% ipython --no-banner

In [1]: import numpy as np

In [2]: np.set_printoptions(precision=2, suppress=True, linewidth=160)

In [3]: rnd = lambda a: np.round(a, 2) + 0

In [4]: W0 = np.array([[0, 0, 1, 1, 0],
   ...:     [0, 0, 0, 0, 1],
   ...:     [1, 0, 0, 1, 0],
   ...:     [1, 0, 1, 0, 0],
   ...:     [0, 1, 0, 0, 0]])

In [5]: W0
Out[5]: 
array([[0, 0, 1, 1, 0],
       [0, 0, 0, 0, 1],
       [1, 0, 0, 1, 0],
       [1, 0, 1, 0, 0],
       [0, 1, 0, 0, 0]])

In [6]: ev, evecs = np.linalg.eigh(W0)

In [7]: rnd(ev)
Out[7]: array([-1., -1., -1.,  1.,  2.])

In [8]: np.abs(evecs[:, -1]).round(6).argmax()
Out[8]: np.int64(0)

In [9]: np.unique(ev.round(6) + 0, return_counts=True)[1]
Out[9]: array([3, 1, 1])

In [10]: rnd(np.linalg.svd(W0, compute_uv=False))
Out[10]: array([2., 1., 1., 1., 1.])

In [11]: rnd(np.linalg.eigvalsh(W0 @ W0))
Out[11]: array([1., 1., 1., 1., 4.])

In [12]: rng = np.random.default_rng(3641)

In [13]: lab = rng.permutation(5)

In [14]: Y = W0[:, lab] * rng.choice([-1, 1], 5)

In [15]: Y
Out[15]: 
array([[ 0,  0,  0, -1, -1],
       [ 0, -1,  0,  0,  0],
       [ 1,  0,  0, -1,  0],
       [ 1,  0,  0,  0, -1],
       [ 0,  0,  1,  0,  0]])

In [16]: Uu, _, vt = np.linalg.svd(W0.T @ Y)

In [17]: rnd(np.linalg.lstsq(W0, Y)[0])
Out[17]: 
array([[ 1.,  0.,  0.,  0.,  0.],
       [ 0.,  0.,  1.,  0.,  0.],
       [ 0.,  0.,  0.,  0., -1.],
       [ 0.,  0.,  0., -1.,  0.],
       [ 0., -1.,  0.,  0.,  0.]])
